>>> import numpy as np
>>> from numpy import linalg as LA
>>> np.set_printoptions(precision=2, suppress=True, linewidth=140)
>>> rng = np.random.default_rng(350)
>>> th = rng.uniform(0, 2 * np.pi, 21)
>>> O, _ = LA.qr(np.array([[1.2, -1.6], [-2.1, -0.5], [-0.9, -0.3], [0.7, 0.2]]))
>>> m1 = 10 * np.c_[np.cos(th), np.sin(th)] @ O.T
>>> m1
array([[ 1.8 ,  8.51,  3.95, -2.95],
       [ 1.21, -8.65, -3.88,  2.95],
       [ 6.29, -6.88, -2.84,  2.25],
       [ 9.97, -0.71,  0.13,  0.07],
       [ 9.34,  2.89,  1.74, -1.16],
       [ 9.58,  2.26,  1.46, -0.95],
       [-1.54, -8.55, -3.96,  2.96],
       [-4.78,  7.73,  3.3 , -2.57],
       [ 9.21,  3.18,  1.86, -1.25],
       [ 1.24,  8.6 ,  3.96, -2.97],
       [-5.52,  7.36,  3.09, -2.43],
       [-4.05, -7.86, -3.76,  2.77],
       [-9.98,  0.68, -0.14, -0.06],
       [-9.09, -3.42, -1.97,  1.33],
       [-5.25, -7.28, -3.55,  2.59],
       [ 3.95,  7.9 ,  3.77, -2.78],
       [-3.52, -8.06, -3.82,  2.83],
       [-5.62, -7.07, -3.47,  2.53],
       [-9.62,  2.55,  0.72, -0.71],
       [ 2.54, -8.46, -3.73,  2.86],
       [ 9.78, -1.97, -0.45,  0.51]])
>>> # looks like rank 2
>>> Uu, sv, Vt = LA.svd(m1)
>>> sv.round(2) + 0
array([35.05, 29.52,  0.  ,  0.  ])
>>> np.argmax(sv[:-1] / (sv[1:] + 1e-6)) + 1
np.int64(2)
>>> Y = Uu[:, :2] @ np.diag(sv[:2]) @ Vt[:2]
>>> LA.matrix_rank(m1, rtol=0.05)
np.int64(2)
>>> Y
array([[ 1.8 ,  8.51,  3.95, -2.95],
       [ 1.21, -8.65, -3.88,  2.95],
       [ 6.29, -6.88, -2.84,  2.25],
       [ 9.97, -0.71,  0.13,  0.07],
       [ 9.34,  2.89,  1.74, -1.16],
       [ 9.58,  2.26,  1.46, -0.95],
       [-1.54, -8.55, -3.96,  2.96],
       [-4.78,  7.73,  3.3 , -2.57],
       [ 9.21,  3.18,  1.86, -1.25],
       [ 1.24,  8.6 ,  3.96, -2.97],
       [-5.52,  7.36,  3.09, -2.43],
       [-4.05, -7.86, -3.76,  2.77],
       [-9.98,  0.68, -0.14, -0.06],
       [-9.09, -3.42, -1.97,  1.33],
       [-5.25, -7.28, -3.55,  2.59],
       [ 3.95,  7.9 ,  3.77, -2.78],
       [-3.52, -8.06, -3.82,  2.83],
       [-5.62, -7.07, -3.47,  2.53],
       [-9.62,  2.55,  0.72, -0.71],
       [ 2.54, -8.46, -3.73,  2.86],
       [ 9.78, -1.97, -0.45,  0.51]])
>>> np.round(np.abs(m1 - Y).max(), 2)
np.float64(0.0)
>>> round(LA.norm(m1 - Y) / LA.norm(m1), 2)
np.float64(0.0)
